$ python -q
>>> import numpy as np
>>> import numpy.linalg as la
>>> np.set_printoptions(suppress=True, linewidth=160)
>>> tidy = lambda a: np.round(a, 2) + 0
>>> E = np.loadtxt("x.csv", delimiter=",")
>>> print(E)
[[ -4.35   1.09   1.94   4.6   -2.91  -5.91   2.72   2.34   1.97   2.19]
 [ -6.99   2.06   3.12   8.2   -5.3   -9.42   4.97   4.7    3.07   3.99]
 [ -1.16   0.96  -0.23   2.23  -1.53  -1.4    0.99   1.92   0.12   1.36]
 [  9.04   3.69 -10.28  -2.57  -1.81  14.09  -4.34   8.29  -9.24   3.51]
 [ -0.29  -3.31   3.71  -3.87   4.35  -1.59  -0.68  -7.53   3.13  -4.37]
 [  0.77   4.05  -4.93   4.48  -5.24   2.63   0.59   9.22  -3.75   5.41]
 [  4.97  -2.88  -0.86  -7.45   5.45   6.2   -3.65  -6.24  -1.02  -4.76]
 [ -3.55  -3.12   6.06  -0.87   2.79  -6.16   1.4   -7.03   4.86  -3.58]
 [  5.8    1.36  -5.7   -3.01   0.3    8.83  -3.25   3.05  -4.85   0.83]
 [ -0.63   4.43  -3.71   5.86  -6.     0.45   1.49   9.24  -2.97   5.84]
 [  5.35  -2.04  -1.89  -6.83   4.59   7.14  -3.85  -4.37  -2.03  -3.67]
 [ -6.07   1.21   3.21   6.34  -3.74  -8.2    3.87   2.65   2.93   2.46]
 [  6.85   2.96  -8.11  -1.86  -1.48  11.1   -3.35   6.44  -7.07   2.77]
 [  3.62   3.18  -6.04   1.05  -2.83   6.27  -1.48   7.08  -4.92   3.61]
 [ -2.8    3.63  -1.51   6.67  -5.83  -2.91   2.77   7.79  -0.9    5.13]
 [  6.04  -3.66  -0.5   -9.55   7.23   7.64  -4.39  -8.12  -1.04  -6.1 ]
 [  0.18  -2.56   2.36  -3.12   3.39  -0.76  -0.74  -5.38   2.01  -3.39]
 [  2.82  -1.03  -1.08  -3.42   2.42   3.59  -1.99  -2.2   -0.83  -1.75]
 [ -0.94  -4.17   4.91  -4.48   5.35  -2.66  -0.7   -9.21   4.08  -5.39]]
>>> w1 = np.array([[2, -3, 0, -2, -4, -1],
...     [1, -1, -3, 3, -5, -4],
...     [-2, 5, -4, -5, 1, 3],
...     [-4, 3, 3, 5, -5, -2],
...     [0, -2, 1, -5, 0, -4],
...     [3, 1, -5, -5, 2, 1],
...     [-4, -4, 4, -2, -1, -4],
...     [-5, 0, 1, 5, -1, 5],
...     [-4, -5, 1, 1, 0, 5],
...     [-2, 4, -2, 5, 4, 0]])
>>> coef = np.array([3, 3, 5, 0, 5, 1])
>>> act = np.maximum(E @ w1 + coef, 0)
>>> print((act > 0).astype(int))
[[0 1 1 1 0 1]
 [0 1 1 1 0 1]
 [0 1 1 1 0 1]
 [1 1 0 1 0 0]
 [1 0 1 0 1 0]
 [0 1 1 1 0 1]
 [1 0 0 0 1 0]
 [0 0 1 0 1 1]
 [1 0 0 0 1 0]
 [0 1 1 1 0 1]
 [1 0 0 0 1 0]
 [0 1 1 1 0 1]
 [1 1 0 1 0 0]
 [1 1 0 1 0 0]
 [0 1 1 1 0 1]
 [1 0 0 0 1 0]
 [1 0 1 0 1 0]
 [1 0 0 0 1 0]
 [1 0 1 0 1 0]]
>>> print(tidy((act > 0).mean(axis=0)))
[0.58 0.53 0.58 0.53 0.47 0.42]
>>> cent = np.array([[1, 1], [1, 2], [2, 0], [0, 1], [0, 0], [1, 1]])
>>> print(w1 @ cent)
[[ -2  -7]
 [-10  -2]
 [ -2   6]
 [  3   5]
 [ -4 -13]
 [ -5   1]
 [ -4 -18]
 [  2   5]
 [ -2  -8]
 [ -2  11]]
>>> print((act @ cent).round(6).argmax(axis=1))
[1 1 1 1 0 1 0 0 0 1 0 1 1 1 1 0 0 0 0]
>>> r0, v = E[16], E[5]
>>> print(tidy(r0 @ r0))
78.98
>>> p = (r0 @ v) / (r0 @ r0) * r0
>>> print(tidy(p))
[-0.3   4.26 -3.93  5.2  -5.64  1.27  1.23  8.96 -3.35  5.64]
>>> print(tidy(la.norm(r0 + v) ** 2 + la.norm(r0 - v) ** 2))
606.83
>>> print(tidy(v - p))
[ 1.07 -0.21 -1.   -0.72  0.4   1.36 -0.64  0.26 -0.4  -0.23]
>>> print(tidy((v - p) @ r0))
0.0
>>> x0 = np.array([9, 5, 8, 0, 3, 4, 4, 9, 1, 8])
>>> h1 = np.maximum(E @ x0, 0)
>>> print(tidy(h1))
[  0.88  15.94  14.57 144.59   0.   107.41   0.     0.    65.86 103.47   0.     0.   111.18  98.51  73.07   0.     0.     0.     0.  ]
>>> print(tidy(E.T @ h1))
[ 2488.04  2471.87 -4334.11  1068.96 -2404.26  4411.24  -843.83  5433.52 -3649.58  2871.31]
>>> print(tidy(np.tanh(E @ x0)))
[ 0.71  1.    1.    1.   -1.    1.   -1.   -1.    1.    1.   -1.   -1.    1.    1.    1.   -1.   -1.   -1.   -1.  ]
>>> K = np.load("layer6.npy")
>>> print(tidy(K))
[[ 0.79  0.44  0.5   0.74 -0.8   0.19 -0.55  1.13 -0.11  0.36]
 [-0.79  0.4  -0.11 -0.44 -0.4   1.45  0.42  0.36  0.59  0.29]
 [ 0.14  0.77  0.68 -0.99  0.01 -0.12  0.19  0.42 -0.46 -1.23]
 [-0.07 -0.77  1.34  0.45  0.28  0.57 -0.4  -0.38  0.6  -0.58]
 [-0.43 -0.89 -0.33  0.29  0.7   0.4   0.13  1.11 -0.91 -0.32]
 [ 0.71 -0.26 -0.5   0.27 -0.78  0.88  0.23 -0.82 -0.79 -0.62]
 [-0.57 -0.67  0.72 -0.11 -1.09 -0.58  0.92  0.04 -0.42  0.36]
 [-0.57 -0.1  -0.72  0.53 -0.73 -0.5  -0.18  0.33  0.8  -1.14]
 [ 0.29 -0.94 -0.26 -1.26 -0.49  0.02 -1.03  0.21  0.16  0.16]
 [ 1.14 -0.5  -0.16 -0.19  0.26 -0.03  1.15  0.46  0.88 -0.1 ]]
>>> rng = np.random.default_rng(667691)
>>> labels = rng.permutation(10)
>>> print(labels)
[6 0 1 7 4 2 8 9 5 3]
>>> out = K[labels][:, labels]
>>> print(np.allclose(out, K))
False
>>> print(tidy(np.trace(out)))
5.21
